$ python3 -q
>>> import numpy as np
>>> import numpy.linalg as la
>>> np.set_printoptions(precision=2, suppress=True, linewidth=160)
>>> E = np.load("a.npy")
>>> E
array([[1.  , 0.5 , 0.25, 0.12, 0.06, 0.03],
       [0.5 , 1.  , 0.5 , 0.25, 0.12, 0.06],
       [0.25, 0.5 , 1.  , 0.5 , 0.25, 0.12],
       [0.12, 0.25, 0.5 , 1.  , 0.5 , 0.25],
       [0.06, 0.12, 0.25, 0.5 , 1.  , 0.5 ],
       [0.03, 0.06, 0.12, 0.25, 0.5 , 1.  ]])
>>> u = np.array([0, 2, 1, 0, 1, 3])
>>> M2 = E + np.outer(u, np.eye(6)[4])
>>> la.matrix_rank(la.inv(M2) - la.inv(E), tol=1e-8)
np.int64(1)
>>> M2
array([[1.  , 0.5 , 0.25, 0.12, 0.06, 0.03],
       [0.5 , 1.  , 0.5 , 0.25, 2.12, 0.06],
       [0.25, 0.5 , 1.  , 0.5 , 1.25, 0.12],
       [0.12, 0.25, 0.5 , 1.  , 0.5 , 0.25],
       [0.06, 0.12, 0.25, 0.5 , 2.  , 0.5 ],
       [0.03, 0.06, 0.12, 0.25, 3.5 , 1.  ]])
>>> la.matrix_rank(M2 - E)
np.int64(1)
>>> O, r_ = la.qr(M2)
>>> np.round(O.T @ O, 2) + 0
array([[1., 0., 0., 0., 0., 0.],
       [0., 1., 0., 0., 0., 0.],
       [0., 0., 1., 0., 0., 0.],
       [0., 0., 0., 1., 0., 0.],
       [0., 0., 0., 0., 1., 0.],
       [0., 0., 0., 0., 0., 1.]])
>>> round(float(abs(r_[0, 0])), 2), round(float(la.norm(M2[:, 0])), 2)
(1.15, 1.15)
>>> O @ r_
array([[1.  , 0.5 , 0.25, 0.12, 0.06, 0.03],
       [0.5 , 1.  , 0.5 , 0.25, 2.12, 0.06],
       [0.25, 0.5 , 1.  , 0.5 , 1.25, 0.12],
       [0.12, 0.25, 0.5 , 1.  , 0.5 , 0.25],
       [0.06, 0.12, 0.25, 0.5 , 2.  , 0.5 ],
       [0.03, 0.06, 0.12, 0.25, 3.5 , 1.  ]])
>>> evals, evecs = la.eigh(E)
>>> x = np.array([2, 3, 3, 0, 1, 2])
>>> la.eigvalsh(E[1:, 1:])
array([0.36, 0.45, 0.69, 1.24, 2.26])
>>> round(float(x @ E @ x / (x @ x)), 2), round(evals[0], 2), round(evals[-1], 2)
(1.92, np.float64(0.36), np.float64(2.39))
>>> evecs * np.abs(evals) @ evecs.T
array([[1.  , 0.5 , 0.25, 0.12, 0.06, 0.03],
       [0.5 , 1.  , 0.5 , 0.25, 0.12, 0.06],
       [0.25, 0.5 , 1.  , 0.5 , 0.25, 0.12],
       [0.12, 0.25, 0.5 , 1.  , 0.5 , 0.25],
       [0.06, 0.12, 0.25, 0.5 , 1.  , 0.5 ],
       [0.03, 0.06, 0.12, 0.25, 0.5 , 1.  ]])
>>> x @ E @ x
np.float64(51.86)
>>> (np.sign(evecs[:, -1].round(6)) == np.sign(evecs[0, -1].round(6))).astype(int)
array([1, 1, 1, 1, 1, 1])
